>>> import numpy as np
>>> import numpy.linalg as la
>>> np.set_printoptions(suppress=True, linewidth=100)
>>> tidy = lambda a: np.round(a, 4) + 0
>>> E = np.array([[4, -4, -3, 0, 0, 2, -3, 4],
...     [1, -3, -1, 5, -1, 1, -4, 0],
...     [4, 4, 4, 3, -2, 0, 3, -5],
...     [2, -3, 4, -1, -1, 5, -2, 5],
...     [-5, 2, 5, 2, 5, -2, 5, 5],
...     [4, -2, -5, 4, 0, 5, 5, -3],
...     [-1, -5, -5, 0, 3, -3, 0, 4],
...     [-3, -4, 4, -3, -4, -5, -3, 4],
...     [4, 1, -5, 5, -3, 5, 4, 4],
...     [-2, 2, 1, 5, 3, 0, 2, -2]])
>>> E[-1] = E[0] + -1 * E[1]
>>> print(E)
[[ 4 -4 -3  0  0  2 -3  4]
 [ 1 -3 -1  5 -1  1 -4  0]
 [ 4  4  4  3 -2  0  3 -5]
 [ 2 -3  4 -1 -1  5 -2  5]
 [-5  2  5  2  5 -2  5  5]
 [ 4 -2 -5  4  0  5  5 -3]
 [-1 -5 -5  0  3 -3  0  4]
 [-3 -4  4 -3 -4 -5 -3  4]
 [ 4  1 -5  5 -3  5  4  4]
 [ 3 -1 -2 -5  1  1  1  4]]
>>> other = E / np.sqrt((E ** 2).mean(axis=1, keepdims=True))
>>> print(la.matrix_rank(E - E.mean(axis=1, keepdims=True)))
7
>>> print(la.matrix_rank(other) == la.matrix_rank(E))
True
>>> U, sig, Vh = la.svd(E, full_matrices=False)
>>> print(tidy(np.cumsum(sig ** 2) / np.sum(sig ** 2)))
[0.3337 0.5922 0.7371 0.8487 0.924  0.962  0.9841 1.    ]
>>> print(np.allclose(U * sig @ Vh, E))
True
>>> print(U.shape, sig.shape, Vh.shape)
(10, 8) (8,) (8, 8)
>>> print(tidy(U.T @ E @ Vh.T))
[[17.8337  0.      0.      0.      0.      0.      0.      0.    ]
 [ 0.     15.6955  0.      0.      0.      0.      0.      0.    ]
 [ 0.      0.     11.7507  0.      0.      0.      0.      0.    ]
 [ 0.      0.      0.     10.3129  0.      0.      0.      0.    ]
 [ 0.      0.      0.      0.      8.4695  0.      0.      0.    ]
 [ 0.      0.      0.      0.      0.      6.0214  0.      0.    ]
 [ 0.      0.      0.      0.      0.      0.      4.5889  0.    ]
 [ 0.      0.      0.      0.      0.      0.      0.      3.8895]]
>>> print(tidy(Vh @ Vh.T))
[[1. 0. 0. 0. 0. 0. 0. 0.]
 [0. 1. 0. 0. 0. 0. 0. 0.]
 [0. 0. 1. 0. 0. 0. 0. 0.]
 [0. 0. 0. 1. 0. 0. 0. 0.]
 [0. 0. 0. 0. 1. 0. 0. 0.]
 [0. 0. 0. 0. 0. 1. 0. 0.]
 [0. 0. 0. 0. 0. 0. 1. 0.]
 [0. 0. 0. 0. 0. 0. 0. 1.]]
>>> print(np.abs(U[:, 0]).round(6).argmax())
5
>>> print(tidy(U.T @ U))
[[1. 0. 0. 0. 0. 0. 0. 0.]
 [0. 1. 0. 0. 0. 0. 0. 0.]
 [0. 0. 1. 0. 0. 0. 0. 0.]
 [0. 0. 0. 1. 0. 0. 0. 0.]
 [0. 0. 0. 0. 1. 0. 0. 0.]
 [0. 0. 0. 0. 0. 1. 0. 0.]
 [0. 0. 0. 0. 0. 0. 1. 0.]
 [0. 0. 0. 0. 0. 0. 0. 1.]]
>>> print(tidy(sig))
[17.8337 15.6955 11.7507 10.3129  8.4695  6.0214  4.5889  3.8895]
>>> print((sig > 1e-8).sum())
8
>>> print(tidy(sig / sig[0]))
[1.     0.8801 0.6589 0.5783 0.4749 0.3376 0.2573 0.2181]
